>>> import numpy as np
>>> import numpy.linalg as la
>>> np.set_printoptions(precision=3, suppress=True, linewidth=120, legacy="1.25")
>>> W0 = np.load("w.npy")
>>> print(W0)
[[2 3 2 0 1]
 [0 2 0 2 2]
 [0 0 1 3 3]
 [0 0 0 2 2]
 [0 0 0 0 0]]
>>> # triangular: eigenvalues sit on the diagonal
>>> rng = np.random.default_rng(324)
>>> labels = rng.permutation(5)
>>> print(labels)
[0 1 4 2 3]
>>> other = W0[labels][:, labels]
>>> print(np.diag(other))
[2 2 0 1 2]
>>> print(round(la.det(other), 3), np.round(la.det(W0[labels]), 3))
0.0 0.0
>>> print(np.allclose(other, W0))
False
>>> print(other)
[[2 3 1 2 0]
 [0 2 2 0 2]
 [0 0 0 0 0]
 [0 0 3 1 3]
 [0 0 2 0 2]]
>>> print(np.allclose(W0[:-1].T @ la.lstsq(W0[:-1].T, W0[-1])[0], W0[-1]))
True
>>> print(np.round(W0 @ la.pinv(W0) @ W0, 3) + 0)
[[2. 3. 2. 0. 1.]
 [0. 2. 0. 2. 2.]
 [0. 0. 1. 3. 3.]
 [0. 0. 0. 2. 2.]
 [0. 0. 0. 0. 0.]]
>>> print(np.abs(np.diag(la.qr(W0)[1])) > 1e-9)
[ True  True  True  True False]
>>> print(round(float(np.abs(la.eigvals(W0)).max()), 3))
2.0
>>> print(np.trace(W0))
7
>>> print(la.matrix_power(W0, 2))
[[ 4 12  6 12 14]
 [ 0  4  0  8  8]
 [ 0  0  1  9  9]
 [ 0  0  0  4  4]
 [ 0  0  0  0  0]]
>>> print((W0 - W0.T) / 2)
[[ 0.   1.5  1.   0.   0.5]
 [-1.5  0.   0.   1.   1. ]
 [-1.   0.   0.   1.5  1.5]
 [ 0.  -1.  -1.5  0.   1. ]
 [-0.5 -1.  -1.5 -1.   0. ]]
>>> la.determinant(W0)
Traceback (most recent call last):
  File "<python-input-21>", line 1, in <module>
    la.determinant(W0)
    ^^^^^^^^^^^^^^
AttributeError: module 'numpy.linalg' has no attribute 'determinant'
>>> print(round(float(la.det(W0)), 3))
0.0
>>> print(np.allclose(W0 @ W0.T, W0.T @ W0))
False
>>> r = la.matrix_rank(W0)
>>> print(r)
4
>>> null = la.svd(W0)[2][r:].T
>>> print(la.matrix_rank(W0.T @ W0), la.matrix_rank(W0 @ W0.T))
4 4
>>> print(null.shape)
(5, 1)
>>> print([int(la.matrix_rank(W0[:i])) for i in range(1, len(W0) + 1)])
[1, 2, 3, 4, 4]
>>> M = np.load("a.npy")
>>> print(M)
[[ 2.998 -3.038 -0.988 -5.011  0.97 ]
 [ 3.026 -3.018 -1.003 -5.019  1.007]
 [ 2.994 -2.98  -0.984 -4.993  0.992]
 [ 3.026 -2.978 -1.005 -4.991  0.996]
 [ 3.029 -3.015 -1.021 -4.979  1.   ]
 [ 3.021 -3.038 -1.036 -4.99   1.01 ]
 [ 4.02  -3.988  4.012 -1.996  3.955]
 [ 3.991 -4.014  4.021 -2.027  4.032]
 [ 4.    -3.984  3.975 -2.029  4.008]
 [ 3.985 -4.004  3.979 -2.005  4.002]
 [ 4.031 -4.012  3.993 -2.024  3.973]
 [ 3.972 -4.01   4.004 -1.997  3.982]]
>>> q, evecs = la.qr(M[:, :4])[0], la.qr(M[:, 4:])[0]
>>> s = la.svd(q.T @ evecs, compute_uv=False)
>>> print(s)
[1.]
>>> print(np.degrees(np.arccos(s.clip(0, 1))))
[0.476]
>>> print(np.round(la.norm(q @ q.T - evecs @ evecs.T, 2), 3))
1.0
